$ python -q
>>> import numpy as np
>>> from numpy import linalg as LA
>>> np.set_printoptions(precision=1, suppress=True, linewidth=120, floatmode="fixed")
>>> f = np.array([2, 2, 1, 1, 1, 2, 2, 2, 0, 1, 2])
>>> arr = 5 * np.eye(11) + np.outer(f, f)
>>> arr
array([[9.0, 4.0, 2.0, 2.0, 2.0, 4.0, 4.0, 4.0, 0.0, 2.0, 4.0],
       [4.0, 9.0, 2.0, 2.0, 2.0, 4.0, 4.0, 4.0, 0.0, 2.0, 4.0],
       [2.0, 2.0, 6.0, 1.0, 1.0, 2.0, 2.0, 2.0, 0.0, 1.0, 2.0],
       [2.0, 2.0, 1.0, 6.0, 1.0, 2.0, 2.0, 2.0, 0.0, 1.0, 2.0],
       [2.0, 2.0, 1.0, 1.0, 6.0, 2.0, 2.0, 2.0, 0.0, 1.0, 2.0],
       [4.0, 4.0, 2.0, 2.0, 2.0, 9.0, 4.0, 4.0, 0.0, 2.0, 4.0],
       [4.0, 4.0, 2.0, 2.0, 2.0, 4.0, 9.0, 4.0, 0.0, 2.0, 4.0],
       [4.0, 4.0, 2.0, 2.0, 2.0, 4.0, 4.0, 9.0, 0.0, 2.0, 4.0],
       [0.0, 0.0, 0.0, 0.0, 0.0, 0.0, 0.0, 0.0, 5.0, 0.0, 0.0],
       [2.0, 2.0, 1.0, 1.0, 1.0, 2.0, 2.0, 2.0, 0.0, 6.0, 2.0],
       [4.0, 4.0, 2.0, 2.0, 2.0, 4.0, 4.0, 4.0, 0.0, 2.0, 9.0]])
>>> L = LA.cholesky(arr)
>>> LA.eigvalsh(arr).min() > 0
np.True_
>>> np.diag(L) ** 2
array([9.0, 7.2, 5.4, 5.4, 5.3, 6.2, 6.0, 5.8, 5.0, 5.2, 5.7])
>>> def softmax(z):
...     e = np.exp(z - z.max(axis=-1, keepdims=True))
...     return e / e.sum(axis=-1, keepdims=True)
... 
>>> np.round(softmax(10 * arr[1]), 1) + 0
array([0.0, 1.0, 0.0, 0.0, 0.0, 0.0, 0.0, 0.0, 0.0, 0.0, 0.0])
>>> np.round(softmax(arr[1]), 1) + 0
array([0.0, 1.0, 0.0, 0.0, 0.0, 0.0, 0.0, 0.0, 0.0, 0.0, 0.0])
>>> S = arr @ arr.T / np.sqrt(11)
>>> np.round(softmax(S), 1) + 0
array([[1.0, 0.0, 0.0, 0.0, 0.0, 0.0, 0.0, 0.0, 0.0, 0.0, 0.0],
       [0.0, 1.0, 0.0, 0.0, 0.0, 0.0, 0.0, 0.0, 0.0, 0.0, 0.0],
       [0.2, 0.2, 0.0, 0.0, 0.0, 0.2, 0.2, 0.2, 0.0, 0.0, 0.2],
       [0.2, 0.2, 0.0, 0.0, 0.0, 0.2, 0.2, 0.2, 0.0, 0.0, 0.2],
       [0.2, 0.2, 0.0, 0.0, 0.0, 0.2, 0.2, 0.2, 0.0, 0.0, 0.2],
       [0.0, 0.0, 0.0, 0.0, 0.0, 1.0, 0.0, 0.0, 0.0, 0.0, 0.0],
       [0.0, 0.0, 0.0, 0.0, 0.0, 0.0, 1.0, 0.0, 0.0, 0.0, 0.0],
       [0.0, 0.0, 0.0, 0.0, 0.0, 0.0, 0.0, 1.0, 0.0, 0.0, 0.0],
       [0.0, 0.0, 0.0, 0.0, 0.0, 0.0, 0.0, 0.0, 1.0, 0.0, 0.0],
       [0.2, 0.2, 0.0, 0.0, 0.0, 0.2, 0.2, 0.2, 0.0, 0.0, 0.2],
       [0.0, 0.0, 0.0, 0.0, 0.0, 0.0, 0.0, 0.0, 0.0, 0.0, 1.0]])
